$ python3 -q
>>> import numpy as np
>>> np.set_printoptions(precision=3, suppress=True, linewidth=140)
>>> tidy = lambda a: np.round(a, 3) + 0
>>> X = np.load("mat.npy")
>>> X
array([[  0.19 , -39.378, 101.834,   0.084],
       [  0.776, -41.148, 101.568,  -0.189],
       [  1.026, -39.164, 101.632,  -0.977],
       [ -0.012, -39.861,  99.325,   1.493],
       [  0.054, -40.658,  98.898,  -2.462],
       [ -0.046, -40.066, 100.338,  -1.256],
       [ -0.559, -39.74 , 100.308,   0.202],
       [  0.152, -39.824,  98.701,   0.55 ],
       [  1.118, -41.53 , 100.264,   0.225],
       [ -2.611, -42.245,  99.257,  -0.089]])
>>> G = np.cov(X, rowvar=False)
>>> tidy(np.linalg.eigvalsh(G)[::-1])
array([2.106, 1.2  , 0.803, 0.561])
>>> tidy(np.polyfit(X[:, 0], X[:, 3], 1))
array([-0.074, -0.241])
>>> tidy(G)
array([[ 1.122,  0.457,  0.558, -0.083],
       [ 0.457,  1.004,  0.355,  0.055],
       [ 0.558,  0.355,  1.358, -0.052],
       [-0.083,  0.055, -0.052,  1.187]])
>>> tidy(np.median(X, axis=0))
array([  0.103, -39.963, 100.286,  -0.002])
>>> tidy(np.corrcoef(X[:, 0], X[:, 3])[0, 1])
np.float64(-0.072)
>>> tidy(X.std(axis=0))
array([1.005, 0.95 , 1.106, 1.034])
>>> tidy(np.poly(G))
array([ 1.   , -4.671,  7.489, -4.938,  1.139])
>>> tidy(np.linalg.det(G[::-1]))
np.float64(1.139)
>>> tidy(np.kron(np.eye(2, dtype=int), G))
array([[ 1.122,  0.457,  0.558, -0.083,  0.   ,  0.   ,  0.   ,  0.   ],
       [ 0.457,  1.004,  0.355,  0.055,  0.   ,  0.   ,  0.   ,  0.   ],
       [ 0.558,  0.355,  1.358, -0.052,  0.   ,  0.   ,  0.   ,  0.   ],
       [-0.083,  0.055, -0.052,  1.187,  0.   ,  0.   ,  0.   ,  0.   ],
       [ 0.   ,  0.   ,  0.   ,  0.   ,  1.122,  0.457,  0.558, -0.083],
       [ 0.   ,  0.   ,  0.   ,  0.   ,  0.457,  1.004,  0.355,  0.055],
       [ 0.   ,  0.   ,  0.   ,  0.   ,  0.558,  0.355,  1.358, -0.052],
       [ 0.   ,  0.   ,  0.   ,  0.   , -0.083,  0.055, -0.052,  1.187]])
>>> tidy(np.einsum("ij,ji->", G, G))
np.float64(6.837)
>>> tidy(np.linalg.eigvals(G).sum().real)
np.float64(4.671)
>>> other = np.c_[X[:, :2] @ np.array([[-1, 2], [-2, -1]]), np.array([0, 0, 3, 1, 0, 0, 3, 2, 3, 1])]
>>> tidy(other)
array([[78.566, 39.758,  0.   ],
       [81.52 , 42.7  ,  0.   ],
       [77.302, 41.216,  3.   ],
       [79.734, 39.837,  1.   ],
       [81.262, 40.766,  0.   ],
       [80.178, 39.974,  0.   ],
       [80.039, 38.622,  3.   ],
       [79.496, 40.128,  2.   ],
       [81.942, 43.766,  3.   ],
       [87.101, 37.023,  1.   ]])
>>> tidy(np.linalg.norm(np.linalg.qr(X)[0].T @ other, axis=0) ** 2 / ((other ** 2).sum(axis=0) + 1e-12))
array([1.   , 1.   , 0.577])
>>> np.linalg.matrix_rank(np.c_[X, other])
np.int64(5)
>>> np.linalg.matrix_rank(other)
np.int64(3)
>>> tidy(np.linalg.lstsq(X, other[:, 0])[0])
array([-1., -2.,  0.,  0.])
>>> M = np.load("arr.npy")
>>> M
array([[4, 5, 0, 2, 4],
       [5, 4, 5, 0, 2],
       [0, 5, 4, 5, 0],
       [2, 0, 5, 4, 5],
       [4, 2, 0, 5, 4]])
>>> Q, evecs = np.linalg.qr(M[:, :1])[0], np.linalg.qr(M[:, 1:])[0]
>>> sv = np.linalg.svd(Q.T @ evecs, compute_uv=False)
>>> (sv > 0.9).sum()
np.int64(1)
>>> tidy(np.linalg.norm(Q @ Q.T - evecs @ evecs.T, 2))
np.float64(1.0)
